$ python3 -q
>>> import numpy as np
>>> from numpy import linalg as LA
>>> np.set_printoptions(suppress=True, linewidth=100)
>>> def tidy(a):
...     return np.round(a, 2) + 0
... 
>>> K = np.abs(np.array([[2, 2, 0, 3], [0, 3, 1, 2], [2, 3, 0, 1], [0, 3, 2, 2]])) + np.eye(4)
>>> K = K / K.sum(axis=1, keepdims=True)
>>> tidy(K)
array([[0.38, 0.25, 0.  , 0.38],
       [0.  , 0.57, 0.14, 0.29],
       [0.29, 0.43, 0.14, 0.14],
       [0.  , 0.38, 0.25, 0.38]])
>>> u = np.array([3, -1, -2, 2])
>>> A2 = K + np.outer(u, np.eye(4)[1])
>>> tidy(A2)
array([[ 0.38,  3.25,  0.  ,  0.38],
       [ 0.  , -0.43,  0.14,  0.29],
       [ 0.29, -1.57,  0.14,  0.14],
       [ 0.  ,  2.38,  0.25,  0.38]])
>>> LA.matrix_rank(LA.inv(A2) - LA.inv(K), tol=1e-8)
np.int64(1)
>>> rng = np.random.default_rng(9984)
>>> A2 = K + rng.integers(-2, 3, (4, 1)) @ rng.integers(-2, 3, (1, 4))
>>> tidy(A2)
array([[ 0.38,  0.25,  0.  ,  0.38],
       [ 4.  , -3.43, -3.86,  4.29],
       [ 0.29,  0.43,  0.14,  0.14],
       [ 2.  , -1.62, -1.75,  2.38]])
>>> tidy(LA.svd(A2 - K, compute_uv=False))
array([8.94, 0.  , 0.  , 0.  ])
>>> LA.matrix_rank(A2 - K, tol=1e-8)
np.int64(1)
>>> print(A2 - K)
[[ 0.  0.  0.  0.]
 [ 4. -4. -4.  4.]
 [ 0.  0.  0.  0.]
 [ 2. -2. -2.  2.]]
>>> A2 = K / LA.norm(K, axis=1, keepdims=True)
>>> C2 = A2 @ A2.T
>>> tidy(C2)
array([[1.  , 0.65, 0.83, 0.68],
       [0.65, 1.  , 0.85, 0.93],
       [0.83, 0.85, 1.  , 0.77],
       [0.68, 0.93, 0.77, 1.  ]])
>>> print(tidy(C2[1]))
[0.65 1.   0.85 0.93]
